$ python3 -q
>>> import numpy as np
>>> np.set_printoptions(precision=1, suppress=True, linewidth=200, floatmode="fixed")
>>> feats = np.load("a.npy")
>>> print(feats)
[[ 2  3  4]
 [ 5  6  7]
 [ 8  9 10]
 [11 12 13]
 [14 15 16]]
>>> # looks like rank 2
>>> rk = np.linalg.matrix_rank(feats)
>>> rk
np.int64(2)
>>> N = np.linalg.svd(feats)[2][rk:].T
>>> np.linalg.matrix_rank(feats.T @ feats), np.linalg.matrix_rank(feats @ feats.T)
(np.int64(2), np.int64(2))
>>> print(N[:, 0] / N[np.abs(N[:, 0]).round(6).argmax(), 0])
[-0.5  1.0 -0.5]
>>> np.allclose(feats @ N, 0)
True
>>> [int(np.linalg.matrix_rank(np.delete(feats, i, axis=0))) for i in range(5)]
[2, 2, 2, 2, 2]
>>> N.shape
(3, 1)
>>> [int(np.linalg.matrix_rank(feats[:, :j + 1])) for j in range(3)]
[1, 2, 2]
>>> Y = feats[0, 0] * feats[1:] - np.outer(feats[1:, 0], feats[0])
>>> print(Y)
[[  0  -3  -6]
 [  0  -6 -12]
 [  0  -9 -18]
 [  0 -12 -24]]
>>> feats[:, 0] / feats[0, 0]
array([1.0, 2.5, 4.0, 5.5, 7.0])
>>> X = np.loadtxt("m.csv", delimiter=",")
>>> X
array([[ 2.0,  0.0, -3.0,  1.0, -3.0, -2.0],
       [ 4.0,  0.0, -6.0,  2.0, -6.0, -4.0],
       [ 0.0,  0.0,  0.0,  0.0,  0.0,  0.0],
       [ 4.0,  0.0, -6.0,  2.0, -6.0, -4.0],
       [ 0.0,  0.0,  0.0,  0.0,  0.0,  0.0],
       [ 2.0,  0.0, -3.0,  1.0, -3.0, -2.0]])
>>> print(np.diff(feats, axis=0))
[[3 3 3]
 [3 3 3]
 [3 3 3]
 [3 3 3]]
>>> np.linalg.matrix_rank(feats)
np.int64(2)
>>> round(np.linalg.norm(feats), 1)
np.float64(38.7)
>>> print(np.unravel_index(np.abs(feats).argmax(), feats.shape))
(np.int64(4), np.int64(2))
>>> print(np.linalg.matrix_rank(X, rtol=0.1))
1
>>> [round(float(x), 1) for x in np.linalg.svd(X, compute_uv=False)[:3]]
[16.4, 0.0, 0.0]
>>> Y = X[0, 0] * X[1:] - np.outer(X[1:, 0], X[0])
>>> Y
array([[0.0, 0.0, 0.0, 0.0, 0.0, 0.0],
       [0.0, 0.0, 0.0, 0.0, 0.0, 0.0],
       [0.0, 0.0, 0.0, 0.0, 0.0, 0.0],
       [0.0, 0.0, 0.0, 0.0, 0.0, 0.0],
       [0.0, 0.0, 0.0, 0.0, 0.0, 0.0]])
>>> np.linalg.matrix_rank(Y), np.linalg.matrix_rank(X)
(np.int64(0), np.int64(1))
>>> X[:, 0] / X[0, 0]
array([1.0, 2.0, 0.0, 2.0, 0.0, 1.0])
>>> Uu, sigma, Vh = np.linalg.svd(X)
>>> np.argmax(sigma[:-1] / (sigma[1:] + 1e-6)) + 1
np.int64(1)
>>> Y = Uu[:, :1] @ np.diag(sigma[:1]) @ Vh[:1]
>>> print(Y)
[[ 2.0  0.0 -3.0  1.0 -3.0 -2.0]
 [ 4.0  0.0 -6.0  2.0 -6.0 -4.0]
 [ 0.0  0.0  0.0  0.0  0.0  0.0]
 [ 4.0  0.0 -6.0  2.0 -6.0 -4.0]
 [ 0.0  0.0  0.0  0.0  0.0  0.0]
 [ 2.0  0.0 -3.0  1.0 -3.0 -2.0]]
>>> np.round(np.linalg.norm(X - Y, 2), 1), round(sigma[1], 1)
(np.float64(0.0), np.float64(0.0))
>>> np.linalg.matrix_rank(X, rtol=0.05)
np.int64(1)
>>> data = np.loadtxt("dump.csv", delimiter=",")
>>> data
array([[ -0.7, -15.6,   5.8,  -2.0, -10.9],
       [  1.8,  10.5,   4.3,  12.1,  11.1],
       [-11.2,  -0.7,   6.6,  10.5, -11.0],
       [-12.0,  -3.7,   1.3, -15.1,  -3.4],
       [ 18.6,  -4.1,  -4.0,   1.0,  -4.7],
       [  4.5,  -8.0,  -4.0,  10.4,  13.8],
       [ 15.5,  -8.5,   6.4,   6.2,  -2.8],
       [ -7.9,  -9.7, -14.8,  -1.2,   4.7],
       [ -6.6,  10.4,  -2.3,   4.3,  14.9],
       [  6.6,   3.4,   7.3,  15.7,   6.8],
       [ 16.5,  -4.9,  -0.4,  10.0,  -1.5],
       [ -7.6,   9.2,   2.6,  15.3,   4.0],
       [ -4.5, -15.6,  -6.8,   9.5,  -1.2],
       [-17.9,   0.5,  -3.5,   3.9,   7.2],
       [ -3.3,  17.9,   5.6,   4.9,  -3.6],
       [ -3.6,  -1.9,  -6.9,   1.7, -18.3],
       [  3.9,  13.8,  11.3,   8.2,  -1.2],
       [  8.2,  -4.1,  -1.6,  17.5,   3.0],
       [ -3.4,   2.1, -13.4,  10.6,   9.6]])
>>> dist = np.linalg.norm(data[:, None] - data[None], axis=-1)
>>> dist[4].round(6).argsort(kind="stable")[:4]
array([ 4, 10,  6, 17])
>>> dist.mean(axis=1).argmax()
np.int64(3)
>>> dist.shape
(19, 19)
>>> Uu, sigma, Vh = np.linalg.svd(data, full_matrices=False)
>>> print(sigma)
[50.1 45.9 39.7 31.4 20.7]
>>> np.round(Uu.T @ data @ Vh.T, 1) + 0
array([[50.1,  0.0,  0.0,  0.0,  0.0],
       [ 0.0, 45.9,  0.0,  0.0,  0.0],
       [ 0.0,  0.0, 39.7,  0.0,  0.0],
       [ 0.0,  0.0,  0.0, 31.4,  0.0],
       [ 0.0,  0.0,  0.0,  0.0, 20.7]])
>>> np.round(Uu.T @ Uu, 1) + 0
array([[1.0, 0.0, 0.0, 0.0, 0.0],
       [0.0, 1.0, 0.0, 0.0, 0.0],
       [0.0, 0.0, 1.0, 0.0, 0.0],
       [0.0, 0.0, 0.0, 1.0, 0.0],
       [0.0, 0.0, 0.0, 0.0, 1.0]])
>>> sigma / sigma[0]
array([1.0, 0.9, 0.8, 0.6, 0.4])
>>> np.round(Vh @ Vh.T, 1) + 0
array([[1.0, 0.0, 0.0, 0.0, 0.0],
       [0.0, 1.0, 0.0, 0.0, 0.0],
       [0.0, 0.0, 1.0, 0.0, 0.0],
       [0.0, 0.0, 0.0, 1.0, 0.0],
       [0.0, 0.0, 0.0, 0.0, 1.0]])
>>> np.allclose(Uu * sigma @ Vh, data)
True
>>> np.cumsum(sigma ** 2) / np.sum(sigma ** 2)
array([0.3, 0.6, 0.8, 0.9, 1.0])
>>> round(np.sqrt((sigma ** 2).sum()), 1), round(float(np.linalg.norm(data)), 1)
(np.float64(87.2), 87.2)
>>> (sigma > 1e-8).sum()
np.int64(5)
>>> def softmax(z):
...     e = np.exp(z - z.max(axis=-1, keepdims=True))
...     return e / e.sum(axis=-1, keepdims=True)
... 
>>> np.round(softmax(data[2] + -1), 1) + 0
array([0.0, 0.0, 0.0, 1.0, 0.0])
>>> np.round(softmax(data[2]), 1) + 0
array([0.0, 0.0, 0.0, 1.0, 0.0])
>>> S = data @ data.T / np.sqrt(5)
>>> softmax(S).round(6).argmax(axis=1)
array([ 0,  1,  2,  3,  4,  5,  6,  7,  8,  9, 10, 11, 12, 13, 14, 15, 16, 17, 18])
